% python3 -q
>>> import numpy as np
>>> np.set_printoptions(precision=3, suppress=True, linewidth=140)
>>> def tidy(a):
...     return np.round(a, 3) + 0
... 
>>> X = np.load("arr.npy")
>>> print(X)
[[ 0.537  0.04  -0.04 ]
 [-0.422 -0.03   0.03 ]
 [ 0.996  0.207 -0.207]
 [-0.978 -0.149  0.149]
 [ 0.782  0.07  -0.07 ]
 [ 0.947  0.119 -0.119]
 [-0.537 -0.04   0.04 ]
 [-0.995 -0.197  0.197]
 [-0.149 -0.01   0.01 ]
 [-0.782 -0.07   0.07 ]
 [ 0.96   0.129 -0.129]
 [-0.291 -0.02   0.02 ]
 [ 0.96   0.129 -0.129]
 [-0.96  -0.129  0.129]
 [-0.947 -0.119  0.119]
 [-0.988 -0.168  0.168]]
>>> np.unravel_index(np.abs(X).argmax(), X.shape)
(np.int64(2), np.int64(0))
>>> tidy(np.linalg.norm(X))
np.float64(3.318)
>>> tidy(np.linalg.svd(X, compute_uv=False))
array([3.313, 0.177, 0.   ])
>>> np.linalg.matrix_rank(X)
np.int64(2)
>>> np.abs(X).max()
np.float64(0.996)
>>> Y = X / np.sqrt((X ** 2).mean(axis=1, keepdims=True))
>>> tidy(np.linalg.norm(Y, axis=1))
array([1.732, 1.732, 1.732, 1.732, 1.732, 1.732, 1.732, 1.732, 1.732, 1.732, 1.732, 1.732, 1.732, 1.732, 1.732, 1.732])
>>> rank = np.linalg.matrix_rank(X)
>>> rank
np.int64(2)
>>> ns = np.linalg.svd(X)[2][rank:].T
>>> print([int(np.linalg.matrix_rank(X[:i])) for i in range(1, len(X) + 1)])
[1, 2, 2, 2, 2, 2, 2, 2, 2, 2, 2, 2, 2, 2, 2, 2]
>>> [int(np.linalg.matrix_rank(X[:, :j + 1])) for j in range(3)]
[1, 2, 2]
>>> print(tidy(ns @ ns.T))
[[0.  0.  0. ]
 [0.  0.5 0.5]
 [0.  0.5 0.5]]
>>> [int(np.linalg.matrix_rank(np.delete(X, i, axis=0))) for i in range(16)]
[2, 2, 2, 2, 2, 2, 2, 2, 2, 2, 2, 2, 2, 2, 2, 2]
>>> m1 = np.load("dump.npy")
>>> m1
array([[-1, -1, -1],
       [ 2, -2,  2],
       [ 2, -2,  2],
       [-2,  2,  2],
       [-1,  2,  1]])
>>> # rows 1 and 2 are equal
>>> Y = np.c_[m1[:, :2] @ np.array([[6, 4], [6, 0]]), np.array([5, 9, 8, 2, 6])]
>>> Y
array([[-12,  -4,   5],
       [  0,   8,   9],
       [  0,   8,   8],
       [  0,  -8,   2],
       [  6,  -4,   6]])
>>> np.linalg.matrix_rank(Y)
np.int64(3)
>>> Y = m1 / np.linalg.norm(m1, axis=1, keepdims=True)
>>> G = Y @ Y.T
>>> tidy(np.linalg.norm(Y, axis=1))
array([1., 1., 1., 1., 1.])
>>> (np.abs(G) > 0.9).astype(int)
array([[1, 0, 0, 0, 0],
       [0, 1, 1, 0, 0],
       [0, 1, 1, 0, 0],
       [0, 0, 0, 1, 1],
       [0, 0, 0, 1, 1]])
>>> tidy(np.linalg.norm(m1[1], 1)), tidy(np.linalg.norm(m1[1], np.inf))
(np.float64(6.0), np.float64(2.0))
>>> np.linalg.norm(m1, axis=1).argmax()
np.int64(1)
>>> tidy(np.linalg.norm(m1[1] - m1[4]))
np.float64(5.099)
>>> m1[1] @ m1[4]
np.int64(-4)
>>> tidy(np.linalg.norm(m1, 1)), tidy(np.linalg.norm(m1, np.inf))
(np.float64(9.0), np.float64(6.0))
>>> tidy(np.linalg.norm(m1, 2))
np.float64(5.418)
>>> print(tidy(np.linalg.norm(m1, "nuc")))
10.515
